In [1]: import numpy as np

In [2]: np.set_printoptions(precision=1, suppress=True, linewidth=120, legacy="1.25")

In [3]: def rnd(a):
   ...:     return np.round(a, 1) + 0
   ...: 

In [4]: feats = np.load("m.npy")

In [5]: feats
Out[5]: 
array([[-2,  0,  0],
       [ 3,  1,  0],
       [-3, -3,  2]])

In [6]: # triangular: eigenvalues sit on the diagonal

In [7]: rng = np.random.default_rng(14)

In [8]: lab = rng.permutation(3)

In [9]: other = feats[:, lab] * rng.choice([-1, 1], 3)

In [10]: other
Out[10]: 
array([[ 0,  2,  0],
       [ 0, -3, -1],
       [ 2,  3,  3]])

In [11]: Uu, _, Vt = np.linalg.svd(feats.T @ other)

In [12]: rnd(np.linalg.lstsq(feats, other)[0])
Out[12]: 
array([[ 0., -1.,  0.],
       [ 0.,  0., -1.],
       [ 1.,  0.,  0.]])

In [13]: lab
Out[13]: array([2, 0, 1])

In [14]: other = np.linalg.inv(feats)

In [15]: (np.abs(other) > 1e-9).astype(int)
Out[15]: 
array([[1, 0, 0],
       [1, 1, 0],
       [1, 1, 1]])

In [16]: rnd(np.linalg.det(feats) * other)
Out[16]: 
array([[ 2.,  0.,  0.],
       [-6., -4.,  0.],
       [-6., -6., -2.]])

In [17]: rnd(np.linalg.slogdet(feats)[0])
Out[17]: -1.0

In [18]: rnd(np.linalg.inv(other))
Out[18]: 
array([[-2.,  0.,  0.],
       [ 3.,  1.,  0.],
       [-3., -3.,  2.]])

In [19]: feats @ other
Out[19]: 
array([[1., 0., 0.],
       [0., 1., 0.],
       [0., 0., 1.]])

In [20]: rnd(np.linalg.cond(feats))
Out[20]: 15.9

In [21]: rnd(np.linalg.det(feats) * np.linalg.det(other))
Out[21]: 1.0

In [22]: w, V = np.linalg.eig(feats)

In [23]: np.prod(w)
Out[23]: -4.0

In [24]: x = np.array([5, -3, -5])

In [25]: target = feats @ x

In [26]: target
Out[26]: array([-10,  12, -16])

In [27]: rnd(np.linalg.solve(feats, feats[:, 0]))
Out[27]: array([1., 0., 0.])

In [28]: rnd(np.linalg.solve(feats.T, feats[2]))
Out[28]: array([0., 0., 1.])

In [29]: rnd(np.linalg.solve(feats, target))
Out[29]: array([ 5., -3., -5.])

In [30]: W0 = np.diag(np.array([-4, -8, -9, -9, 2]))

In [31]: W0
Out[31]: 
array([[-4,  0,  0,  0,  0],
       [ 0, -8,  0,  0,  0],
       [ 0,  0, -9,  0,  0],
       [ 0,  0,  0, -9,  0],
       [ 0,  0,  0,  0,  2]])

In [32]: # equal to its transpose

In [33]: rnd(np.linalg.svd(W0, compute_uv=False))
Out[33]: array([9., 9., 8., 4., 2.])

In [34]: rnd(np.linalg.pinv(W0))
Out[34]: 
array([[-0.2,  0. ,  0. ,  0. ,  0. ],
       [ 0. , -0.1,  0. ,  0. ,  0. ],
       [ 0. ,  0. , -0.1,  0. ,  0. ],
       [ 0. ,  0. ,  0. , -0.1,  0. ],
       [ 0. ,  0. ,  0. ,  0. ,  0.5]])

In [35]: W0.T @ W0
Out[35]: 
array([[16,  0,  0,  0,  0],
       [ 0, 64,  0,  0,  0],
       [ 0,  0, 81,  0,  0],
       [ 0,  0,  0, 81,  0],
       [ 0,  0,  0,  0,  4]])

In [36]: np.all(np.linalg.eigvalsh(W0) > 0)
Out[36]: False

In [37]: rnd(np.linalg.eigvalsh(W0).min())
Out[37]: -9.0

In [38]: np.linalg.matrix_rank(W0 - W0[0, 0] * np.eye(5))
Out[38]: 4

In [39]: np.prod(np.diag(W0)), rnd(np.linalg.det(W0))
Out[39]: (5184, 5184.0)

In [40]: W0 @ W0
Out[40]: 
array([[16,  0,  0,  0,  0],
       [ 0, 64,  0,  0,  0],
       [ 0,  0, 81,  0,  0],
       [ 0,  0,  0, 81,  0],
       [ 0,  0,  0,  0,  4]])

In [41]: A = np.load("out15.npy")

In [42]: A
Out[42]: 
array([[ 3,  3, -1,  2,  1,  0],
       [-3,  2,  2,  3, -1,  2],
       [-3,  3, -2,  2,  3, -1],
       [ 0,  0,  0,  1, -1, -3],
       [ 0,  2,  1,  2,  2,  1],
       [-2,  0, -1,  2,  0, -1],
       [ 3,  0,  0,  1, -3, -3],
       [-2,  0, -1,  2,  0, -1]])

In [43]: lab = rng.permutation(5)

In [44]: lab
Out[44]: array([1, 4, 2, 0, 3])

In [45]: other = W0[lab][:, lab]

In [46]: other
Out[46]: 
array([[-8,  0,  0,  0,  0],
       [ 0,  2,  0,  0,  0],
       [ 0,  0, -9,  0,  0],
       [ 0,  0,  0, -4,  0],
       [ 0,  0,  0,  0, -9]])

In [47]: np.diag(other)
Out[47]: array([-8,  2, -9, -4, -9])

In [48]: rnd(np.sort(np.abs(np.linalg.eigvals(other))))
Out[48]: array([2., 4., 8., 9., 9.])

In [49]: theta = np.radians(180)

In [50]: R = np.eye(6)

In [51]: R[0, 0] = R[2, 2] = np.cos(theta)

In [52]: R[0, 2], R[2, 0] = -np.sin(theta), np.sin(theta)

In [53]: rnd(R)
Out[53]: 
array([[-1.,  0.,  0.,  0.,  0.,  0.],
       [ 0.,  1.,  0.,  0.,  0.,  0.],
       [ 0.,  0., -1.,  0.,  0.,  0.],
       [ 0.,  0.,  0.,  1.,  0.,  0.],
       [ 0.,  0.,  0.,  0.,  1.,  0.],
       [ 0.,  0.,  0.,  0.,  0.,  1.]])

In [54]: other = A @ R.T

In [55]: np.abs(other - A).max(axis=0)
Out[55]: array([6., 0., 4., 0., 0., 0.])

In [56]: rnd(other)
Out[56]: 
array([[-3.,  3.,  1.,  2.,  1.,  0.],
       [ 3.,  2., -2.,  3., -1.,  2.],
       [ 3.,  3.,  2.,  2.,  3., -1.],
       [ 0.,  0.,  0.,  1., -1., -3.],
       [ 0.,  2., -1.,  2.,  2.,  1.],
       [ 2.,  0.,  1.,  2.,  0., -1.],
       [-3.,  0.,  0.,  1., -3., -3.],
       [ 2.,  0.,  1.,  2.,  0., -1.]])

In [57]: np.allclose(np.linalg.norm(A, axis=1), np.linalg.norm(other, axis=1))
Out[57]: True

In [58]: np.allclose(A @ A.T, other @ other.T)
Out[58]: True

In [59]: rnd(np.linalg.det(R)), np.trace(R)
Out[59]: (1.0, 2.0)

In [60]: u, r1 = A[2], A[4]

In [61]: u @ u
Out[61]: 36

In [62]: u @ r1
Out[62]: 13

In [63]: pr = (u @ r1) / (u @ u) * u

In [64]: np.linalg.matrix_rank(np.outer(u, r1))
Out[64]: 1

In [65]: np.outer(u, r1)
Out[65]: 
array([[ 0, -6, -3, -6, -6, -3],
       [ 0,  6,  3,  6,  6,  3],
       [ 0, -4, -2, -4, -4, -2],
       [ 0,  4,  2,  4,  4,  2],
       [ 0,  6,  3,  6,  6,  3],
       [ 0, -2, -1, -2, -2, -1]])

In [66]: rnd(r1 - pr)
Out[66]: array([1.1, 0.9, 1.7, 1.3, 0.9, 1.4])

In [67]: rnd(pr)
Out[67]: array([-1.1,  1.1, -0.7,  0.7,  1.1, -0.4])

In [68]: rnd(np.linalg.norm(A[4] - A[3]))
Out[68]: 5.6

In [69]: rnd(np.linalg.norm(A, "nuc"))
Out[69]: 27.5

In [70]: np.linalg.norm(A, axis=1).argmax()
Out[70]: 2

In [71]: A[4] @ A[3]
Out[71]: -3

In [72]: rnd(np.linalg.norm(A, 1)), rnd(np.linalg.norm(A, np.inf))
Out[72]: (16.0, 14.0)

In [73]: x = np.array([1, -3, -2, 0, 1, -2])

In [74]: target = A @ x

In [75]: c, lr = np.zeros(6), 1 / np.linalg.norm(A, 2) ** 2

In [76]: for i in range(60):
    ...:     c -= lr * A.T @ (A @ c - target)
    ...:     if i % 10 == 0: print(i, round(np.linalg.norm(A @ c - target), 1))
    ...: 
0 10.7
10 2.4
20 1.9
30 1.4
40 1.1
50 0.9

In [77]: rnd(np.linalg.cond(A))
Out[77]: 6.5

In [78]: rnd(c)
Out[78]: array([ 0.9, -2.6, -2. , -0.3,  0.8, -2. ])
